$ python3 -q
>>> import numpy as np
>>> np.set_printoptions(precision=2, suppress=True, linewidth=120)
>>> rd = lambda a: np.round(a, 2) + 0
>>> J = np.load("layer7.npy")
>>> print(J)
[[-3.  1.  2.]
 [ 0.  2.  7.]
 [ 0.  5.  6.]]
>>> evals, evecs = np.linalg.eig(J)
>>> print(rd(np.sort(np.linalg.eigvals(np.linalg.inv(J)))))
[-0.45 -0.33  0.1 ]
>>> print(np.prod(evals))
69.0
>>> Y = np.array([[1, 2, -1, -1, -1, -2, 1],
...     [0, 1, 1, 1, -2, -2, 2],
...     [-1, 1, 2, 1, 0, 0, -1],
...     [2, 0, 1, -2, -1, -2, 1],
...     [0, 1, -1, 2, -1, -1, -2],
...     [-2, -1, -2, -2, 1, 1, 2],
...     [-1, 1, 2, 0, 2, 2, 2]])
>>> W0 = Y + Y.T
>>> print(W0)
[[ 2  2 -2  1 -1 -4  0]
 [ 2  2  2  1 -1 -3  3]
 [-2  2  4  2 -1 -2  1]
 [ 1  1  2 -4  1 -4  1]
 [-1 -1 -1  1 -2  0  0]
 [-4 -3 -2 -4  0  2  4]
 [ 0  3  1  1  0  4  4]]
>>> rng = np.random.default_rng(806)
>>> labels = rng.permutation(7)
>>> print(labels)
[5 4 1 3 6 2 0]
>>> Y = W0[labels][:, labels]
>>> print(rd(np.sort(np.abs(np.linalg.eigvals(Y)))))
[0.86 1.72 4.37 4.72 7.21 7.56 9.89]
>>> print(rd(np.linalg.det(Y)), rd(np.linalg.det(W0[labels])))
16536.0 -16536.0
>>> print(np.trace(Y))
8
>>> feats = np.loadtxt("sample19.csv", delimiter=",")
>>> print(feats)
[[0. 0. 1. 0. 0.]
 [0. 0. 0. 0. 1.]
 [0. 0. 0. 1. 0.]
 [0. 1. 0. 0. 0.]
 [1. 0. 0. 0. 0.]]
>>> w1 = np.array([[0, 5], [3, 5], [1, 0], [1, 1], [2, 1]])
>>> coef = np.array([2, 2])
>>> H = np.maximum(feats @ w1 + coef, 0)
>>> print((H > 0).mean(axis=0))
[1. 1.]
>>> print(np.linalg.matrix_rank(H))
2
>>> W2 = np.array([[1, 4, 0], [2, 5, 3]])
>>> print(H @ W2)
[[ 7. 22.  6.]
 [10. 31.  9.]
 [ 9. 27.  9.]
 [19. 55. 21.]
 [16. 43. 21.]]
>>> print(w1 @ W2)
[[10 25 15]
 [13 37 15]
 [ 1  4  0]
 [ 3  9  3]
 [ 4 13  3]]
>>> arr = np.array([[-1.0, 1.0, 0.0, 0.0, 0.0],
...     [0.0, -1.0, 1.0, 0.0, 0.0],
...     [0.0, 0.0, -1.0, 1.0, 0.0],
...     [0.0, 0.0, 0.0, -1.0, 1.0],
...     [0.0, 0.0, 0.0, 0.0, -1.0]])
>>> evals, evecs = np.linalg.eig(arr)
>>> print(rd(np.sort(np.linalg.eigvals(np.linalg.inv(arr)))))
[-1. -1. -1. -1. -1.]
>>> print(np.prod(evals))
-1.0
>>> print(arr @ evecs[:, 0] - evals[0] * evecs[:, 0])
[0. 0. 0. 0. 0.]
>>> print(evals)
[-1. -1. -1. -1. -1.]
>>> print(rd(np.sort(np.linalg.eigvals(arr @ arr))))
[1. 1. 1. 1. 1.]
>>> print(np.linalg.matrix_rank(arr - arr[0, 0] * np.eye(5)))
4
>>> print([int(np.linalg.matrix_rank(np.linalg.matrix_power(arr, p))) for p in range(1, 6)])
[5, 5, 5, 5, 5]
>>> M = np.loadtxt("case9.csv", delimiter=",")
>>> print(M)
[[  7.66  -6.36  15.33  -6.24  10.96 -16.76]
 [  9.76  -4.99  17.84  -4.1    9.76 -14.63]
 [  9.37  -4.51  13.08  -4.82  10.97 -15.73]
 [  8.31  -6.42  13.75  -4.15   9.34 -16.46]
 [ 10.09  -4.44  15.13  -3.91  10.9  -14.43]
 [  9.73  -4.32  13.89  -4.18  10.92 -14.61]
 [ 10.57  -3.76  14.65  -5.79  10.34 -14.34]
 [  9.2   -5.71  13.88  -4.47  12.2  -14.13]
 [  9.78  -5.2   15.99  -5.46  10.12 -15.02]
 [ 10.26  -6.03  15.52  -6.46  12.12 -14.77]
 [  8.84  -6.96  14.9   -4.64   8.75 -15.39]
 [ 10.45  -4.39  13.39  -4.39   9.68 -12.74]
 [ 10.57  -4.87  13.82  -4.96  11.66 -13.86]
 [ 11.51  -4.68  14.98  -3.5   10.43 -14.83]
 [  9.95  -5.96  15.11  -5.37   9.63 -14.26]
 [ 10.62  -5.97  16.42  -4.22   8.7  -14.55]
 [  9.78  -7.48  14.58  -4.53  10.04 -14.06]
 [ 10.95  -3.56  14.84  -6.57  10.33 -15.64]
 [ 10.79  -5.23  14.54  -3.74  10.78 -13.43]
 [  9.31  -4.96  14.41  -5.23  10.27 -14.77]
 [  9.35  -6.25  15.15  -2.93   9.61 -16.2 ]
 [  8.34  -4.16  15.    -4.12   9.48 -15.36]]
>>> labels = rng.permutation(6)
>>> Y = M[:, labels] * rng.choice([-1, 1], 6)
>>> print(Y)
[[  6.24  -7.66 -10.96  15.33   6.36 -16.76]
 [  4.1   -9.76  -9.76  17.84   4.99 -14.63]
 [  4.82  -9.37 -10.97  13.08   4.51 -15.73]
 [  4.15  -8.31  -9.34  13.75   6.42 -16.46]
 [  3.91 -10.09 -10.9   15.13   4.44 -14.43]
 [  4.18  -9.73 -10.92  13.89   4.32 -14.61]
 [  5.79 -10.57 -10.34  14.65   3.76 -14.34]
 [  4.47  -9.2  -12.2   13.88   5.71 -14.13]
 [  5.46  -9.78 -10.12  15.99   5.2  -15.02]
 [  6.46 -10.26 -12.12  15.52   6.03 -14.77]
 [  4.64  -8.84  -8.75  14.9    6.96 -15.39]
 [  4.39 -10.45  -9.68  13.39   4.39 -12.74]
 [  4.96 -10.57 -11.66  13.82   4.87 -13.86]
 [  3.5  -11.51 -10.43  14.98   4.68 -14.83]
 [  5.37  -9.95  -9.63  15.11   5.96 -14.26]
 [  4.22 -10.62  -8.7   16.42   5.97 -14.55]
 [  4.53  -9.78 -10.04  14.58   7.48 -14.06]
 [  6.57 -10.95 -10.33  14.84   3.56 -15.64]
 [  3.74 -10.79 -10.78  14.54   5.23 -13.43]
 [  5.23  -9.31 -10.27  14.41   4.96 -14.77]
 [  2.93  -9.35  -9.61  15.15   6.25 -16.2 ]
 [  4.12  -8.34  -9.48  15.     4.16 -15.36]]
>>> left, _, Vh = np.linalg.svd(M.T @ Y)
>>> print(rd(left @ Vh))
[[ 0. -1.  0.  0.  0.  0.]
 [ 0.  0.  0.  0. -1.  0.]
 [ 0.  0.  0.  1.  0.  0.]
 [-1.  0.  0.  0.  0.  0.]
 [ 0.  0. -1.  0.  0.  0.]
 [ 0.  0.  0.  0.  0.  1.]]
